In [1]: import numpy as np

In [2]: np.set_printoptions(precision=2, suppress=True, linewidth=140, floatmode="fixed")

In [3]: m1 = np.load("x.npy")

In [4]: m1
Out[4]: 
array([[  7,  -4,  -1,  -5,   3,   9,   0,  -7,  21],
       [ -7,  -5,   7,   3,   6,  -4,  -4,  -7,  21],
       [  0,   8,  -2,   1,   0,   2,   0,  -9,  27],
       [  3,  -6,   7,  -5,   1,  -8,   9,   7, -21],
       [  6,   2,   4,  -7,   4,  -9,   2,  -7,  21],
       [  9,   4,  -2,  -8,   7,   6,   2,  -9,  27],
       [  7,   9,  -3,  -8,  -7,   8,   7,   7, -21],
       [  8,   6,  -8,   2,  -5,   1,  -4,   5, -15],
       [  5,   2,  -3,   4,   8,   4,  -8,  -7,  21]])

In [5]: left, sv, Vh = np.linalg.svd(m1)

In [6]: evecs = Vh[:(sv > 1e-8).sum()]

In [7]: rng = np.random.default_rng(9184)

In [8]: vec = m1[4] + 5 * m1[7] + rng.integers(2) * np.eye(9)[8]

In [9]: vec
Out[9]: array([ 46.00,  32.00, -36.00,   3.00, -21.00,  -4.00, -18.00,  18.00, -54.00])

In [10]: np.allclose(evecs.T @ evecs @ vec, vec)
Out[10]: True

In [11]: np.diag(evecs.T @ evecs)
Out[11]: array([1.00, 1.00, 1.00, 1.00, 1.00, 1.00, 1.00, 0.10, 0.90])

In [12]: np.round(evecs.T @ evecs, 2) + 0
Out[12]: 
array([[ 1.00,  0.00,  0.00,  0.00,  0.00,  0.00,  0.00,  0.00,  0.00],
       [ 0.00,  1.00,  0.00,  0.00,  0.00,  0.00,  0.00,  0.00,  0.00],
       [ 0.00,  0.00,  1.00,  0.00,  0.00,  0.00,  0.00,  0.00,  0.00],
       [ 0.00,  0.00,  0.00,  1.00,  0.00,  0.00,  0.00,  0.00,  0.00],
       [ 0.00,  0.00,  0.00,  0.00,  1.00,  0.00,  0.00,  0.00,  0.00],
       [ 0.00,  0.00,  0.00,  0.00,  0.00,  1.00,  0.00,  0.00,  0.00],
       [ 0.00,  0.00,  0.00,  0.00,  0.00,  0.00,  1.00,  0.00,  0.00],
       [ 0.00,  0.00,  0.00,  0.00,  0.00,  0.00,  0.00,  0.10, -0.30],
       [ 0.00,  0.00,  0.00,  0.00,  0.00,  0.00,  0.00, -0.30,  0.90]])

In [13]: np.allclose(m1[:-1].T @ np.linalg.lstsq(m1[:-1].T, m1[-1])[0], m1[-1])
Out[13]: True

In [14]: np.linalg.lstsq(m1[:-1].T, m1[-1])[2]
Out[14]: np.int32(8)

In [15]: np.unique(m1.round(6), axis=0).shape
Out[15]: (9, 9)

In [16]: np.round(np.linalg.norm(m1[5], 1), 2), round(float(np.linalg.norm(m1[5], np.inf)), 2)
Out[16]: (np.float64(74.0), 27.0)

In [17]: round(np.linalg.norm(m1[5] - m1[6]), 2)
Out[17]: np.float64(53.06)

In [18]: np.linalg.norm(m1, axis=1).argmax()
Out[18]: np.int64(5)

In [19]: np.linalg.norm(m1, axis=1)
Out[19]: array([25.90, 26.27, 29.72, 27.48, 26.38, 32.62, 29.24, 21.45, 26.23])

In [20]: C = np.sign(np.array([[1, -1, 1, 4], [4, 2, 1, -3], [3, 3, 5, 2], [-5, -3, 1, 4]]))

In [21]: other = (np.tril(C, -1) + np.eye(4)) @ (np.triu(C, 1) + np.eye(4))

In [22]: w = np.array([-2, 0, 0, -3])

In [23]: K = np.rint(other * w @ np.linalg.inv(other)) + 0

In [24]: K
Out[24]: 
array([[  0.00, -20.00,  11.00,  -7.00],
       [  0.00, -14.00,   8.00,  -4.00],
       [  0.00, -20.00,  11.00,  -7.00],
       [  0.00,   2.00,  -2.00,  -2.00]])

In [25]: def softmax(z):
    ...:     e = np.exp(z - z.max(axis=-1, keepdims=True))
    ...:     return e / e.sum(axis=-1, keepdims=True)
    ...: 

In [26]: np.round(softmax(10 * K[3]), 2) + 0
Out[26]: array([0.00, 1.00, 0.00, 0.00])

In [27]: softmax(K).sum(axis=1)
Out[27]: array([1.00, 1.00, 1.00, 1.00])

In [28]: softmax(K[3] + -1)
Out[28]: array([0.12, 0.85, 0.02, 0.02])

In [29]: scores = K @ K.T / np.sqrt(4)

In [30]: np.round(softmax(scores + np.triu(np.full(scores.shape, -np.inf), 1)), 2) + 0
Out[30]: 
array([[1.00, 0.00, 0.00, 0.00],
       [1.00, 0.00, 0.00, 0.00],
       [0.50, 0.00, 0.50, 0.00],
       [0.00, 0.00, 0.00, 1.00]])

In [31]: np.round(softmax(scores), 2) + 0
Out[31]: 
array([[0.50, 0.00, 0.50, 0.00],
       [0.50, 0.00, 0.50, 0.00],
       [0.50, 0.00, 0.50, 0.00],
       [0.00, 0.00, 0.00, 1.00]])

In [32]: gram = K.T @ K

In [33]: print(np.linalg.matrix_rank(gram))
2

In [34]: (K @ K.T).shape
Out[34]: (4, 4)

In [35]: np.allclose(gram, gram.T)
Out[35]: True

In [36]: left, sv, Vh = np.linalg.svd(K)

In [37]: np.argmax(sv[:-1] / (sv[1:] + 1e-6)) + 1
Out[37]: np.int64(2)

In [38]: other = left[:, :2] @ np.diag(sv[:2]) @ Vh[:2]

In [39]: print(np.linalg.matrix_rank(K, rtol=0.05))
2

In [40]: other
Out[40]: 
array([[  0.00, -20.00,  11.00,  -7.00],
       [  0.00, -14.00,   8.00,  -4.00],
       [  0.00, -20.00,  11.00,  -7.00],
       [  0.00,   2.00,  -2.00,  -2.00]])

In [41]: mat = np.loadtxt("layer1.csv", delimiter=",")

In [42]: mat
Out[42]: 
array([[0.33, 0.33, 0.33],
       [0.20, 0.40, 0.40],
       [0.25, 0.25, 0.50]])

In [43]: np.linalg.matrix_power(mat, 100)
Out[43]: 
array([[0.26, 0.32, 0.43],
       [0.26, 0.32, 0.43],
       [0.26, 0.32, 0.43]])

In [44]: np.linalg.matrix_power(mat, 2)
Out[44]: 
array([[0.26, 0.33, 0.41],
       [0.25, 0.33, 0.43],
       [0.26, 0.31, 0.43]])

In [45]: p = np.eye(3)[2]

In [46]: for _ in range(3):
    ...:     p = p @ mat
    ...:     print(p.round(2))
    ...: 
[0.25 0.25 0.50]
[0.26 0.31 0.43]
[0.26 0.32 0.43]
